$ python3 -q
>>> import numpy as np
>>> from numpy import linalg as LA
>>> np.set_printoptions(precision=1, suppress=True, linewidth=200, floatmode="fixed")
>>> rd = lambda a: np.round(a, 1) + 0
>>> W0 = np.array([[0, 0, 0, 0, 0, -3, 0, 0],
...     [0, 0, 0, 0, 0, 0, 0, 2],
...     [0, 0, 0, 0, 0, 0, 2, 0],
...     [0, 0, -2, 0, 0, 0, 0, 0],
...     [0, 0, 0, 0, 0, 0, 0, 0],
...     [0, -2, 0, 0, 0, 0, 0, 0],
...     [0, 0, 0, 1, 0, 0, 0, 0],
...     [0, 0, 0, 0, 1, 0, 0, 0]])
>>> x = np.array([3, -1, -2, -1, -2, 3, -1, -2])
>>> h1 = np.maximum(W0 @ x, 0)
>>> print(h1)
[0 0 0 4 0 2 0 0]
>>> print(W0 * (h1 > 1e-9)[:, None])
[[ 0  0  0  0  0  0  0  0]
 [ 0  0  0  0  0  0  0  0]
 [ 0  0  0  0  0  0  0  0]
 [ 0  0 -2  0  0  0  0  0]
 [ 0  0  0  0  0  0  0  0]
 [ 0 -2  0  0  0  0  0  0]
 [ 0  0  0  0  0  0  0  0]
 [ 0  0  0  0  0  0  0  0]]
>>> print(np.maximum(W0 @ x, 0) - np.maximum(-W0 @ x, 0))
[-9 -4 -2  4  0  2 -1 -2]
>>> print(np.maximum(W0 @ (3 * x), 0))
[ 0  0  0 12  0  6  0  0]
>>> print(np.flatnonzero(h1 > 1e-9))
[3 5]
>>> U, s, VT = LA.svd(W0)
>>> print(s)
[3.0 2.0 2.0 2.0 2.0 1.0 1.0 0.0]
>>> print(np.argmax(s[:-1] / (s[1:] + 1e-6)) + 1)
7
>>> B = U[:, :7] @ np.diag(s[:7]) @ VT[:7]
>>> print(LA.matrix_rank(B))
7
>>> print(W0.T @ W0)
[[0 0 0 0 0 0 0 0]
 [0 4 0 0 0 0 0 0]
 [0 0 4 0 0 0 0 0]
 [0 0 0 1 0 0 0 0]
 [0 0 0 0 1 0 0 0]
 [0 0 0 0 0 9 0 0]
 [0 0 0 0 0 0 4 0]
 [0 0 0 0 0 0 0 4]]
>>> print((W0 != 0).astype(int))
[[0 0 0 0 0 1 0 0]
 [0 0 0 0 0 0 0 1]
 [0 0 0 0 0 0 1 0]
 [0 0 1 0 0 0 0 0]
 [0 0 0 0 0 0 0 0]
 [0 1 0 0 0 0 0 0]
 [0 0 0 1 0 0 0 0]
 [0 0 0 0 1 0 0 0]]
>>> print(W0 @ W0)
[[ 0  6  0  0  0  0  0  0]
 [ 0  0  0  0  2  0  0  0]
 [ 0  0  0  2  0  0  0  0]
 [ 0  0  0  0  0  0 -4  0]
 [ 0  0  0  0  0  0  0  0]
 [ 0  0  0  0  0  0  0 -4]
 [ 0  0 -2  0  0  0  0  0]
 [ 0  0  0  0  0  0  0  0]]
>>> F = np.loadtxt("block9.csv", delimiter=",")
>>> print(rd(F))
[[-2.2 -0.4 -0.2  1.4 -1.5]
 [ 0.1  0.0 -0.1 -0.6  2.9]
 [-0.3 -0.1  0.0  0.7 -2.9]
 [-2.4 -0.4 -0.3  1.5 -1.0]
 [ 2.0  0.3  0.3 -0.7 -2.1]
 [ 2.1  0.4  0.2 -1.4  1.5]
 [ 0.5  0.1  0.0 -0.8  2.8]
 [ 0.8  0.2  0.0 -0.9  2.7]
 [-0.2  0.0 -0.1 -0.4  3.0]
 [ 1.5  0.2  0.2 -0.3 -2.6]
 [ 1.0  0.2  0.1 -1.0  2.6]
 [-2.6 -0.4 -0.3  1.4  0.0]
 [ 1.1  0.2  0.1 -1.0  2.6]
 [-0.1  0.0 -0.1 -0.4  3.0]
 [ 1.1  0.2  0.2 -0.2 -2.8]
 [-2.0 -0.3 -0.3  0.8  2.0]
 [ 0.9  0.2  0.0 -0.9  2.7]
 [ 0.7  0.1  0.2  0.1 -2.9]
 [-2.2 -0.4 -0.2  1.4 -1.3]
 [ 0.5  0.1  0.0 -0.8  2.9]
 [ 0.2  0.0  0.1  0.4 -3.0]
 [-2.1 -0.4 -0.2  1.4 -1.6]
 [-1.9 -0.3 -0.3  0.6  2.2]
 [ 0.4  0.1  0.0 -0.7  2.9]
 [-2.2 -0.4 -0.3  0.9  1.8]
 [-0.5  0.0 -0.1 -0.2  2.9]
 [ 2.6  0.4  0.3 -1.4  0.0]
 [-2.0 -0.4 -0.2  1.4 -1.8]
 [-0.9 -0.2  0.0  1.0 -2.7]
 [-2.6 -0.4 -0.3  1.4 -0.4]
 [-1.2 -0.2 -0.2  0.2  2.7]]
>>> r0 = np.array([-6, 1, -9])
>>> print(rd(np.cross(F[21, :3], F[30, :3])))
[ 0.0 -0.2 -0.1]
>>> print(rd(np.polyval(r0, F[21])))
[-36.8 -10.2  -9.5 -19.3 -26.1]
>>> gram = np.cov(F, rowvar=False)
>>> print(rd(LA.eigvalsh(gram)[::-1]))
[5.9 3.0 0.0 0.0 0.0]
>>> print(np.argwhere(np.triu(np.abs(np.corrcoef(F.T)) > 0.8, 1)))
[[0 1]
 [0 2]
 [0 3]
 [1 2]
 [1 3]]
>>> print(rd(np.polyfit(F[:, 3], F[:, 4], 1)))
[-1.2  0.6]
>>> print(rd(np.corrcoef(F[:, 3], F[:, 4])[0, 1]))
-0.5
>>> cen = F - F.mean(axis=0)
>>> U, s, VT = LA.svd(cen, full_matrices=False)
>>> print(np.abs(U[:, 0]).argmax())
2
>>> print(rd((s ** 2).sum() ** 2 / (s ** 4).sum()))
1.8
>>> print(rd(cen.mean(axis=0)))
[0.0 0.0 0.0 0.0 0.0]
>>> print((np.sign(U[:, 0]) == np.sign(U[0, 0])).astype(int))
[1 0 1 1 1 0 0 0 0 1 0 1 0 0 1 0 0 1 1 0 1 1 0 0 0 0 0 1 1 1 0]
>>> print(rd(s))
[13.3  9.5  0.0  0.0  0.0]
>>> print(np.searchsorted(np.cumsum(s ** 2) / (s ** 2).sum(), 0.9) + 1)
2
>>> T = np.stack([F, 3 * F, F[::-1]])
>>> print(rd(LA.norm(T, axis=(1, 2))))
[16.7 50.1 16.7]
>>> U, s, VT = LA.svd(F)
>>> print(np.argmax(s[:-1] / (s[1:] + 1e-6)) + 1)
2
>>> print(rd(s))
[13.5  9.9  0.0  0.0  0.0]
>>> B = U[:, :2] @ np.diag(s[:2]) @ VT[:2]
>>> print(rd(LA.norm(F - B, 2)), rd(s[2]))
0.0 0.0
>>> print(LA.matrix_rank(F, rtol=0.05))
2
>>> print(LA.matrix_rank(B))
2
>>> s = 10 * 0.5 ** np.arange(6)
>>> rng = np.random.default_rng(9014)
>>> E = rng.normal(size=(23, 6)) * rng.permutation(s)
>>> print(rd(E))
[[ -0.8  -0.6  -0.1   0.3  -0.6   5.8]
 [ -2.7  -3.6   0.2   0.0  -0.3  -9.1]
 [ -0.6  -7.0  -0.2  -1.6  -1.3 -18.9]
 [  0.6  -3.5   0.0  -2.2   0.4  15.3]
 [ -1.4   3.1  -0.3   2.1  -1.5  -6.8]
 [  1.5   2.7  -0.2  -0.6   0.4   6.9]
 [ -0.4   5.2  -0.4   1.7  -0.6   5.9]
 [ -1.7  -2.4   0.3   1.8  -0.8  -6.3]
 [ -0.8   0.9   0.1  -1.0   0.1   0.8]
 [ -0.6   2.1   0.1   0.6  -0.4   4.6]
 [ -0.1  -1.6   0.3  -3.2   0.8   3.8]
 [ -1.3  -1.5  -0.2   2.7   0.3   2.4]
 [  0.9   0.1   0.3   0.3   0.1  -8.1]
 [ -1.3   4.1  -0.2   1.7   0.0  -9.7]
 [ -0.5  -8.6   0.0  -5.2   0.9 -19.8]
 [ -3.4  -2.4   0.4  -1.0   0.3   6.9]
 [ -0.2   2.0   0.0   1.8  -1.0  21.9]
 [ -1.1  -1.3   0.4   1.8   0.3  14.9]
 [  1.9  -3.8  -0.1  -2.8  -0.4   8.7]
 [  1.1  -1.8   0.2   1.7   0.2 -13.1]
 [ -0.1   1.9   0.3   0.6  -0.5  -2.8]
 [ -2.2  -6.7   0.2   5.1  -0.8  -4.7]
 [  1.8  -1.1  -0.8   1.7   0.5  -4.2]]
>>> q, V = LA.qr(E[:, :3])[0], LA.qr(E[:, 3:])[0]
>>> s = LA.svd(q.T @ V, compute_uv=False)
>>> print(rd(LA.norm(q @ q.T - V @ V.T, 2)))
1.0
>>> print(rd(np.degrees(np.arccos(s.clip(0, 1)))))
[57.2 64.9 87.7]
>>> E @ E
Traceback (most recent call last):
  File "<python-input-55>", line 1, in <module>
    E @ E
    ~~^~~
ValueError: matmul: Input operand 1 has a mismatch in its core dimension 0, with gufunc signature (n?,k),(k,m?)->(n?,m?) (size 23 is different from 6)
>>> gram = E.T @ E
>>> print(np.allclose(gram, gram.T))
True
>>> print(rd(np.trace(gram)), rd((E ** 2).sum()))
2990.9 2990.9
>>> print(rd(LA.svd(E, compute_uv=False) ** 2))
[2556.6  279.3  111.3   34.8    7.4    1.4]
>>> q, R = LA.qr(E)
>>> print(rd(np.abs(np.diag(R))))
[ 6.8 17.0  1.3  9.3  2.7 45.7]
>>> print(rd(q.T @ q))
[[1.0 0.0 0.0 0.0 0.0 0.0]
 [0.0 1.0 0.0 0.0 0.0 0.0]
 [0.0 0.0 1.0 0.0 0.0 0.0]
 [0.0 0.0 0.0 1.0 0.0 0.0]
 [0.0 0.0 0.0 0.0 1.0 0.0]
 [0.0 0.0 0.0 0.0 0.0 1.0]]
>>> print(rd(abs(R[0, 0])), rd(LA.norm(E[:, 0])))
6.8 6.8
>>> print(q.shape, R.shape)
(23, 6) (6, 6)
>>> print(rd(q @ R))
[[ -0.8  -0.6  -0.1   0.3  -0.6   5.8]
 [ -2.7  -3.6   0.2   0.0  -0.3  -9.1]
 [ -0.6  -7.0  -0.2  -1.6  -1.3 -18.9]
 [  0.6  -3.5   0.0  -2.2   0.4  15.3]
 [ -1.4   3.1  -0.3   2.1  -1.5  -6.8]
 [  1.5   2.7  -0.2  -0.6   0.4   6.9]
 [ -0.4   5.2  -0.4   1.7  -0.6   5.9]
 [ -1.7  -2.4   0.3   1.8  -0.8  -6.3]
 [ -0.8   0.9   0.1  -1.0   0.1   0.8]
 [ -0.6   2.1   0.1   0.6  -0.4   4.6]
 [ -0.1  -1.6   0.3  -3.2   0.8   3.8]
 [ -1.3  -1.5  -0.2   2.7   0.3   2.4]
 [  0.9   0.1   0.3   0.3   0.1  -8.1]
 [ -1.3   4.1  -0.2   1.7   0.0  -9.7]
 [ -0.5  -8.6   0.0  -5.2   0.9 -19.8]
 [ -3.4  -2.4   0.4  -1.0   0.3   6.9]
 [ -0.2   2.0   0.0   1.8  -1.0  21.9]
 [ -1.1  -1.3   0.4   1.8   0.3  14.9]
 [  1.9  -3.8  -0.1  -2.8  -0.4   8.7]
 [  1.1  -1.8   0.2   1.7   0.2 -13.1]
 [ -0.1   1.9   0.3   0.6  -0.5  -2.8]
 [ -2.2  -6.7   0.2   5.1  -0.8  -4.7]
 [  1.8  -1.1  -0.8   1.7   0.5  -4.2]]
>>> gram = np.cov(E, rowvar=False)
>>> print(rd(LA.eigvalsh(gram)[::-1]))
[116.0  11.9   4.5   1.5   0.3   0.1]
>>> print(rd(gram))
[[  1.9   0.6  -0.2  -0.8   0.2   1.7]
 [  0.6  12.7  -0.2   2.9  -0.4  13.9]
 [ -0.2  -0.2   0.1  -0.1   0.0   0.3]
 [ -0.8   2.9  -0.1   5.2  -0.6   1.8]
 [  0.2  -0.4   0.0  -0.6   0.4   0.5]
 [  1.7  13.9   0.3   1.8   0.5 114.1]]
>>> A = np.loadtxt("sample0.csv", delimiter=",")
>>> print(A)
[[ 0.0  2.0 -3.0  1.0 -2.0]
 [-2.0  0.0  1.0 -5.0  2.0]
 [ 3.0 -1.0  0.0  0.0 -4.0]
 [-1.0  5.0  0.0  0.0 -3.0]
 [ 2.0 -2.0  4.0  3.0  0.0]]
>>> lab = rng.permutation(5)
>>> print(lab)
[2 3 4 1 0]
>>> B = A[lab][:, lab]
>>> print(np.diag(B))
[0.0 0.0 0.0 0.0 0.0]
>>> print(np.trace(B))
0.0
>>> print(rd(np.sort(np.abs(LA.eigvals(B)))))
[0.0 4.0 4.0 7.5 7.5]
>>> print(np.allclose(B, A))
False
>>> print(rd(LA.norm(A, 2) / LA.norm(A)))
0.6
>>> print(np.argsort(-LA.norm(A, axis=0).round(6), kind="stable")[:3])
[3 1 4]
>>> print([round(float(x), 1) for x in LA.svd(A, compute_uv=False)[:3]])
[7.5, 7.5, 4.0]
>>> x = np.array([-2, -3, -3, -2, -3])
>>> print((A * x).sum(axis=1))
[  7.0   5.0   9.0  -4.0 -16.0]
>>> print(np.einsum("ij,j->i", A, x))
[  7.0   5.0   9.0  -4.0 -16.0]
>>> print(A * x)
[[ -0.0  -6.0   9.0  -2.0   6.0]
 [  4.0  -0.0  -3.0  10.0  -6.0]
 [ -6.0   3.0  -0.0  -0.0  12.0]
 [  2.0 -15.0  -0.0  -0.0   9.0]
 [ -4.0   6.0 -12.0  -6.0  -0.0]]
>>> print(A @ x)
[  7.0   5.0   9.0  -4.0 -16.0]
>>> print((A @ x).argmax())
2
>>> print(LA.norm(A @ x) <= LA.norm(A, 2) * LA.norm(x) + 1e-9)
True
>>> print(A @ np.eye(5)[1])
[ 2.0  0.0 -1.0  5.0 -2.0]
>>> d = LA.norm(E[:, None] - E[None], axis=-1)
>>> print(rd(d[:5, :5]))
[[ 0.0 15.3 25.6 10.4 13.3]
 [15.3  0.0 10.8 24.7  7.6]
 [25.6 10.8  0.0 34.4 16.2]
 [10.4 24.7 34.4  0.0 23.6]
 [13.3  7.6 16.2 23.6  0.0]]
>>> print(LA.matrix_rank(d ** 2))
8
>>> print((d + 1e9 * np.eye(23)).round(6).argmin(axis=1))
[ 9  7 14 17 13  9  9  1 20  0  0  0  7  4  2  0 17  3 10 12  8  7 20]
>>> B = np.array([[-1, -2, 3, -3, -1],
...     [1, -1, -3, -1, -2],
...     [-3, 3, 2, 1, -1],
...     [-1, -1, 1, 2, 0],
...     [2, -1, 0, 0, 3],
...     [-2, 1, 2, -1, 1],
...     [0, 1, -1, -1, -1],
...     [1, -1, 1, 2, 0]])
>>> data = B.T @ B
>>> print(data)
[[ 21 -12 -16   1   6]
 [-12  19   2   4  -2]
 [-16   2  29  -1   4]
 [  1   4  -1  21   4]
 [  6  -2   4   4  17]]
>>> lab = rng.permutation(5)
>>> print(lab)
[0 3 2 4 1]
>>> B = data[lab][:, lab]
>>> print(rd(np.sort(np.abs(LA.eigvals(B)))))
[ 1.6 11.3 24.5 24.7 45.0]
>>> print(B)
[[ 21   1 -16   6 -12]
 [  1  21  -1   4   4]
 [-16  -1  29   4   2]
 [  6   4   4  17  -2]
 [-12   4   2  -2  19]]
>>> print(np.trace(B))
107
>>> print(rd(LA.det(B)), rd(LA.det(data[lab])))
482077.0 482077.0
